$ python3 -q
>>> import numpy as np
>>> np.set_printoptions(suppress=True, linewidth=120)
>>> def rd(a):
...     return np.round(a, 3) + 0
... 
>>> feats = np.loadtxt("test3.csv", delimiter=",")
>>> feats
array([[-9., -2., -9., -2.],
       [ 7., -4.,  7., -4.],
       [-9., -2., -9., -2.],
       [ 7., -4.,  7., -4.]])
>>> np.argsort(-np.linalg.norm(feats, axis=0).round(6), kind="stable")[:3]
array([0, 2, 1])
>>> rd(np.linalg.norm(feats, 2) / np.linalg.norm(feats))
np.float64(0.934)
>>> np.linalg.cond(feats) > 100
np.True_
>>> np.linalg.matrix_rank(feats, rtol=0.1)
np.int64(2)
>>> rd(np.sort(np.abs(np.linalg.eigvals(feats))))
array([ 0.   ,  0.   , 14.142, 14.142])
>>> np.allclose(feats, feats.T)
False
>>> rd(np.abs(np.linalg.eigvals(feats)).max())
np.float64(14.142)
>>> np.trace(feats)
np.float64(-26.0)
>>> rd(np.linalg.det(feats))
np.float64(0.0)
>>> rd(np.linalg.matrix_power(feats, 3))
array([[-1684.,  -952., -1684.,  -952.],
       [ 3332.,   696.,  3332.,   696.],
       [-1684.,  -952., -1684.,  -952.],
       [ 3332.,   696.,  3332.,   696.]])
>>> np.allclose(feats @ feats.T, feats.T @ feats)
False
>>> rd(feats @ np.linalg.pinv(feats) @ feats)
array([[-9., -2., -9., -2.],
       [ 7., -4.,  7., -4.],
       [-9., -2., -9., -2.],
       [ 7., -4.,  7., -4.]])
>>> np.allclose(feats[:-1].T @ np.linalg.lstsq(feats[:-1].T, feats[-1])[0], feats[-1])
True
>>> rk = np.linalg.matrix_rank(feats)
>>> rk
np.int64(2)
>>> ns = np.linalg.svd(feats)[2][rk:].T
>>> ns.shape
(4, 2)
>>> rd(feats @ ns)
array([[0., 0.],
       [0., 0.],
       [0., 0.],
       [0., 0.]])
>>> np.linalg.matrix_rank(feats.T @ feats), np.linalg.matrix_rank(feats @ feats.T)
(np.int64(2), np.int64(2))
>>> [int(np.linalg.matrix_rank(np.delete(feats, i, axis=0))) for i in range(4)]
[2, 2, 2, 2]
>>> theta = np.radians(135)
>>> Rm = np.eye(4)
>>> Rm[0, 0] = Rm[2, 2] = np.cos(theta)
>>> Rm[0, 2], Rm[2, 0] = -np.sin(theta), np.sin(theta)
>>> rd(Rm)
array([[-0.707,  0.   , -0.707,  0.   ],
       [ 0.   ,  1.   ,  0.   ,  0.   ],
       [ 0.707,  0.   , -0.707,  0.   ],
       [ 0.   ,  0.   ,  0.   ,  1.   ]])
>>> Y = feats @ Rm.T
>>> rd(Y)
array([[12.728, -2.   ,  0.   , -2.   ],
       [-9.899, -4.   ,  0.   , -4.   ],
       [12.728, -2.   ,  0.   , -2.   ],
       [-9.899, -4.   ,  0.   , -4.   ]])
>>> rd(np.linalg.det(Rm)), rd(np.trace(Rm))
(np.float64(1.0), np.float64(0.586))
>>> mat = np.loadtxt("a.csv", delimiter=",")
>>> mat
array([[  8., -12.,  -9.,   4.,  -2.,   7.,  -2.,   2.,  -4.],
       [  3.,   3.,  -9.,   4.,   1.,   7.,  -6.,  -1.,   1.],
       [  0.,  -3.,   6.,  -7.,   0.,   2.,   8.,  -6.,  -1.],
       [  9.,  -9.,   6.,   5.,  -3.,   6.,  -8.,   2.,  -3.],
       [ -2., -18.,  -8.,   6.,  -6.,   2.,   7.,  -3.,  -6.]])
>>> mat[3] @ mat[2]
np.float64(-33.0)
>>> rd(np.linalg.norm(mat, axis=1))
array([19.545, 14.248, 14.107, 18.574, 23.707])
>>> np.linalg.norm(mat, axis=1).argmax()
np.int64(4)
>>> rd(np.linalg.norm(mat, 1)), rd(np.linalg.norm(mat, np.inf))
(np.float64(45.0), np.float64(58.0))
>>> rd(np.linalg.norm(mat, "nuc"))
np.float64(80.637)
>>> rd(np.linalg.norm(mat[3] - mat[2]))
np.float64(24.698)
>>> rd(np.linalg.norm(mat[3], 1)), rd(np.linalg.norm(mat[3], np.inf))
(np.float64(51.0), np.float64(9.0))
